$ python3 -q
>>> import numpy as np
>>> np.set_printoptions(precision=2, suppress=True, linewidth=100, legacy="1.25")
>>> tidy = lambda a: np.round(a, 2) + 0
>>> F = np.load("run4.npy")
>>> print(F)
[[ 5  6  7  8  9]
 [10 11 12 13 14]
 [15 16 17 18 19]]
>>> # rows and columns are dependent
>>> left, s, vt = np.linalg.svd(F, full_matrices=False)
>>> print(np.abs(left[:, 0]).round(6).argmax())
2
>>> print(tidy(s / s[0]))
[1.   0.04 0.  ]
>>> print(tidy(s))
[49.37  1.75  0.  ]
>>> print(tidy(np.cumsum(s ** 2) / np.sum(s ** 2)))
[1. 1. 1.]
>>> print(tidy(np.abs(vt[0])))
[0.38 0.41 0.44 0.48 0.51]
>>> print(tidy(vt @ vt.T))
[[1. 0. 0.]
 [0. 1. 0.]
 [0. 0. 1.]]
>>> print(tidy(left.T @ F @ vt.T))
[[49.37  0.    0.  ]
 [ 0.    1.75  0.  ]
 [ 0.    0.    0.  ]]
>>> print(left.shape, s.shape, vt.shape)
(3, 3) (3,) (3, 5)
>>> left, s, vt = np.linalg.svd(F)
>>> vecs = vt[:(s > 1e-8).sum()]
>>> rng = np.random.default_rng(39841)
>>> vec = F[1] + 5 * F[2] + rng.integers(2) * np.eye(5)[2]
>>> print(vec)
[ 85.  91.  97. 103. 109.]
>>> print(np.linalg.matrix_rank(np.vstack([F, vec])))
2
>>> print(np.allclose(vecs.T @ vecs @ vec, vec))
True
>>> print(tidy(np.diag(vecs.T @ vecs)))
[0.6 0.3 0.2 0.3 0.6]
>>> print(tidy(np.linalg.norm(vec - vecs.T @ vecs @ vec)))
0.0
>>> M = np.load("dump.npy")
>>> print(M)
[[-1.1  -0.6   1.5  -0.3 ]
 [-0.9   0.2  -1.    0.8 ]
 [-0.9   0.18 -1.    0.82]]
>>> print(tidy(M.sum(axis=1)))
[-0.5 -0.9 -0.9]
>>> print(np.unravel_index(np.abs(M).argmax(), M.shape))
(0, 2)
>>> u = np.array([-1, 2, 6])
>>> print(tidy(np.array([np.convolve(row, u, "same") for row in M])))
[[-1.6  -9.3  -0.3   8.4 ]
 [-2.   -4.   -1.6  -4.4 ]
 [-1.98 -4.04 -1.74 -4.36]]
>>> print(tidy(np.convolve(M[2], u)))
[ 0.9  -1.98 -4.04 -1.74 -4.36  4.92]
>>> print(tidy(np.correlate(M[2], M[0], "full")))
[ 0.27 -1.4   1.11 -0.86  1.63  0.61 -0.9 ]
>>> print(tidy(np.cross(M[2, :3], M[0, :3])))
[-0.33  2.45  0.74]
